% ipython --no-banner

In [1]: import numpy as np

In [2]: np.set_printoptions(precision=3, suppress=True, linewidth=200, legacy="1.25")

In [3]: def tidy(a):
   ...:     return np.round(a, 3) + 0
   ...: 

In [4]: rng = np.random.default_rng(977)

In [5]: ang = np.sort(rng.uniform(-2, 2, 11))

In [6]: M = np.c_[ang, ang ** 2, ang ** 3] @ np.array([[1, 0, 1, 2, -2, 2], [-1, 0, -1, 0, -2, 2], [-2, -1, 1, 1, 0, 1]])

In [7]: print(tidy(M))
[[  1.467   2.246  -5.27   -4.865  -0.811  -1.435]
 [ -0.406   0.051  -0.558  -0.791   0.466  -0.517]
 [  0.106  -0.002   0.112   0.253  -0.283   0.285]
 [  0.158  -0.019   0.214   0.55   -0.672   0.69 ]
 [  0.157  -0.025   0.232   0.61   -0.756   0.781]
 [  0.137  -0.047   0.277   0.766  -0.978   1.025]
 [ -2.715  -1.307   1.205   3.493  -4.577   5.883]
 [ -4.217  -1.953   1.64    4.452  -5.624   7.577]
 [ -7.13   -3.214   2.512   6.166  -7.307  10.521]
 [-11.376  -5.071   3.837   8.507  -9.339  14.41 ]
 [-16.686  -7.417   5.564  11.317 -11.506  18.923]]

In [8]: # null space of dimension 3

In [9]: U, sv, Vt = np.linalg.svd(M)

In [10]: print(tidy(sv))
[44.856  6.55   3.862  0.     0.     0.   ]

In [11]: print(np.argmax(sv[:-1] / (sv[1:] + 1e-6)) + 1)
3

In [12]: other = U[:, :3] @ np.diag(sv[:3]) @ Vt[:3]

In [13]: print(tidy(other))
[[  1.467   2.246  -5.27   -4.865  -0.811  -1.435]
 [ -0.406   0.051  -0.558  -0.791   0.466  -0.517]
 [  0.106  -0.002   0.112   0.253  -0.283   0.285]
 [  0.158  -0.019   0.214   0.55   -0.672   0.69 ]
 [  0.157  -0.025   0.232   0.61   -0.756   0.781]
 [  0.137  -0.047   0.277   0.766  -0.978   1.025]
 [ -2.715  -1.307   1.205   3.493  -4.577   5.883]
 [ -4.217  -1.953   1.64    4.452  -5.624   7.577]
 [ -7.13   -3.214   2.512   6.166  -7.307  10.521]
 [-11.376  -5.071   3.837   8.507  -9.339  14.41 ]
 [-16.686  -7.417   5.564  11.317 -11.506  18.923]]

In [14]: print(tidy(np.linalg.norm(M - other, 2)), tidy(sv[3]))
0.0 0.0

In [15]: W0 = np.array([[3.0, -3.0, 0.0, 0.0],
    ...:     [-3.0, 5.0, -3.0, 0.0],
    ...:     [0.0, -3.0, -2.0, -3.0],
    ...:     [0.0, 0.0, -3.0, 6.0]])

In [16]: # symmetric

In [17]: print([round(float(np.linalg.det(W0[:i, :i])), 2) + 0 for i in range(1, 5)])
[3.0, 6.0, -39.0, -288.0]

In [18]: def softmax(z):
    ...:     e = np.exp(z - z.max(axis=-1, keepdims=True))
    ...:     return e / e.sum(axis=-1, keepdims=True)
    ...: 

In [19]: print(tidy(softmax(10 * W0[1])))
[0. 1. 0. 0.]

In [20]: att = W0 @ W0.T / np.sqrt(4)

In [21]: print(tidy(softmax(att + np.triu(np.full(att.shape, -np.inf), 1))))
[[1.    0.    0.    0.   ]
 [0.    1.    0.    0.   ]
 [0.002 0.    0.998 0.   ]
 [0.    0.    0.    1.   ]]

In [22]: print(W0.reshape(2, -1))
[[ 3. -3.  0.  0. -3.  5. -3.  0.]
 [ 0. -3. -2. -3.  0.  0. -3.  6.]]

In [23]: blk = W0.reshape(4, 2, -1)

In [24]: print(blk[:, 0])
[[ 3. -3.]
 [-3.  5.]
 [ 0. -3.]
 [ 0.  0.]]

In [25]: print(np.swapaxes(blk, 1, 2)[0])
[[ 3.  0.]
 [-3.  0.]]

In [26]: print(blk.shape)
(4, 2, 2)

In [27]: u = np.array([4, 4, 1, 2])

In [28]: other = W0 + np.outer(u, np.eye(4)[2])

In [29]: print(other)
[[ 3. -3.  4.  0.]
 [-3.  5.  1.  0.]
 [ 0. -3. -1. -3.]
 [ 0.  0. -1.  6.]]

In [30]: print(np.linalg.matrix_rank(M, rtol=0.1))
2

In [31]: print(tidy(np.linalg.norm(M, 2) / np.linalg.norm(M)))
0.986

In [32]: print(np.argsort(-np.linalg.norm(M, axis=0).round(6), kind="stable")[:3])
[5 0 4]
